$ ipython --no-banner

In [1]: import numpy as np

In [2]: np.set_printoptions(precision=2, suppress=True, linewidth=160)

In [3]: M = np.loadtxt("test4.csv", delimiter=",")

In [4]: M
Out[4]: 
array([[0., 0., 1., 0., 0., 0., 0., 1., 3., 3., 0., 0.],
       [0., 0., 0., 0., 0., 0., 0., 0., 0., 0., 0., 0.],
       [0., 0., 3., 0., 0., 0., 0., 1., 0., 0., 0., 0.],
       [0., 0., 2., 0., 0., 2., 0., 0., 0., 0., 3., 3.]])

In [5]: # looks like rank 3

In [6]: Uu, sig, VT = np.linalg.svd(M)

In [7]: V = VT[:(sig > 1e-8).sum()]

In [8]: rng = np.random.default_rng(47)

In [9]: x0 = M[1] + -2 * M[2] + rng.integers(2) * np.eye(12)[4]

In [10]: x0
Out[10]: array([ 0.,  0., -6.,  0.,  0.,  0.,  0., -2.,  0.,  0.,  0.,  0.])

In [11]: np.allclose(V.T @ V @ x0, x0)
Out[11]: True

In [12]: np.linalg.matrix_rank(np.vstack([M, x0]))
Out[12]: np.int64(3)

In [13]: np.round(np.linalg.norm(x0 - V.T @ V @ x0), 2)
Out[13]: np.float64(0.0)

In [14]: np.round(np.diag(V.T @ V), 2) + 0
Out[14]: array([0.  , 0.  , 0.9 , 0.  , 0.  , 0.18, 0.  , 0.13, 0.49, 0.49, 0.4 , 0.4 ])

In [15]: np.linalg.lstsq(M[:-1].T, M[-1])[2]
Out[15]: np.int32(2)

In [16]: M2 = np.array([[1, 0, 1, -3, 1, -1, 2, -1],
    ...:     [-3, 0, -2, -1, -1, -3, 0, 1],
    ...:     [0, 2, 2, -1, -2, -2, 1, 1],
    ...:     [3, 3, -2, -2, -3, -3, 1, 1]])

In [17]: mat = M2.T @ M2

In [18]: mat
Out[18]: 
array([[ 19,   9,   1,  -6,  -5,  -1,   5,  -1],
       [  9,  13,  -2,  -8, -13, -13,   5,   5],
       [  1,  -2,  13,   1,   5,   7,   2,  -3],
       [ -6,  -8,   1,  15,   6,  14,  -9,  -1],
       [ -5, -13,   5,   6,  15,  15,  -3,  -7],
       [ -1, -13,   7,  14,  15,  23,  -7,  -7],
       [  5,   5,   2,  -9,  -3,  -7,   6,   0],
       [ -1,   5,  -3,  -1,  -7,  -7,   0,   4]])

In [19]: mat @ mat
Out[19]: 
array([[ 531,  432,  -11, -363, -341, -339,  248,   67],
       [ 432,  706, -212, -590, -712, -868,  338,  272],
       [ -11, -212,  262,  151,  287,  373,  -40, -147],
       [-363, -590,  151,  640,  563,  809, -373, -196],
       [-341, -712,  287,  563,  763,  933, -302, -319],
       [-339, -868,  373,  809,  933, 1267, -430, -393],
       [ 248,  338,  -40, -373, -302, -430,  229,   93],
       [  67,  272, -147, -196, -319, -393,   93,  150]])

In [20]: np.round(np.sort(np.abs(np.linalg.eigvals(mat))), 2) + 0
Out[20]: array([ 0.  ,  0.  ,  0.  ,  0.  ,  9.21, 14.61, 23.28, 60.89])

In [21]: np.trace(mat)
Out[21]: np.int64(108)

In [22]: X = np.load("arr.npy")

In [23]: X
Out[23]: 
array([[-31.41,   3.22,  -8.04],
       [  7.98, -11.3 ,  -2.92],
       [-31.07,   2.61,  -8.1 ],
       [  7.4 ,  -8.74,  -2.03],
       [  7.21, -10.84,  -3.56],
       [-31.99,   1.2 ,  -7.63],
       [  7.82, -12.56,  -0.58],
       [  9.2 , -11.83,  -0.84],
       [-32.86,   2.23,  -7.76],
       [  8.1 , -13.5 ,  -2.26],
       [-32.1 ,   2.27,  -6.35],
       [-32.45,   4.24,  -8.19],
       [-30.84,   2.03,  -8.08],
       [  7.45, -13.26,  -3.  ],
       [  7.59, -10.11,  -4.16],
       [-32.84,   1.57,  -7.36],
       [  7.92, -10.44,  -2.37],
       [-32.47,   0.66,  -8.7 ],
       [  8.47, -13.37,  -2.46],
       [  8.05, -11.62,  -2.64],
       [  8.31, -11.18,  -2.77],
       [-32.48,  -0.38,  -7.45],
       [  9.01, -10.82,  -2.08],
       [  8.67, -11.77,  -1.99],
       [  8.62, -10.98,  -2.57]])

In [24]: Xc = (X - X.mean(axis=0)) / X.std(axis=0)

In [25]: Xc.std(axis=0)
Out[25]: array([1., 1., 1.])

In [26]: np.argwhere(np.abs(Xc) > 2)
Out[26]: array([], shape=(0, 2), dtype=int64)

In [27]: coef = np.linalg.lstsq(np.delete(Xc, 0, axis=1), Xc[:, 0])[0]

In [28]: np.abs(coef).argmax()
Out[28]: np.int64(0)

In [29]: round(float(1 - np.var(Xc[:, 0] - np.delete(Xc, 0, axis=1) @ coef)), 2)
Out[29]: 0.97

In [30]: coef
Out[30]: array([-0.72,  0.27])

In [31]: M2 = np.c_[X[:, :2] @ np.array([[2, 3], [-3, -2]]), np.array([2, 3, 1, 0, 3, 3, 1, 2, 3, 2, 0, 3, 2, 1, 0, 3, 2, 3, 3, 1, 2, 0, 3, 3, 3])]

In [32]: M2
Out[32]: 
array([[ -72.48, -100.67,    2.  ],
       [  49.86,   46.54,    3.  ],
       [ -69.97,  -98.43,    1.  ],
       [  41.02,   39.68,    0.  ],
       [  46.94,   43.31,    3.  ],
       [ -67.58,  -98.37,    3.  ],
       [  53.32,   48.58,    1.  ],
       [  53.89,   51.26,    2.  ],
       [ -72.41, -103.04,    3.  ],
       [  56.7 ,   51.3 ,    2.  ],
       [ -71.01, -100.84,    0.  ],
       [ -77.62, -105.83,    3.  ],
       [ -67.77,  -96.58,    2.  ],
       [  54.68,   48.87,    1.  ],
       [  45.51,   42.99,    0.  ],
       [ -70.39, -101.66,    3.  ],
       [  47.16,   44.64,    2.  ],
       [ -66.92,  -98.73,    3.  ],
       [  57.05,   52.15,    3.  ],
       [  50.96,   47.39,    1.  ],
       [  50.16,   47.29,    2.  ],
       [ -63.82,  -96.68,    0.  ],
       [  50.48,   48.67,    3.  ],
       [  52.65,   49.55,    3.  ],
       [  50.18,   47.82,    3.  ]])

In [33]: np.linalg.norm(np.linalg.qr(X)[0].T @ M2, axis=0) ** 2 / ((M2 ** 2).sum(axis=0) + 1e-12)
Out[33]: array([1.  , 1.  , 0.76])

In [34]: np.round(np.linalg.lstsq(X, M2[:, 0])[0], 2) + 0
Out[34]: array([ 2., -3.,  0.])

In [35]: np.linalg.matrix_rank(np.c_[X, M2])
Out[35]: np.int64(4)
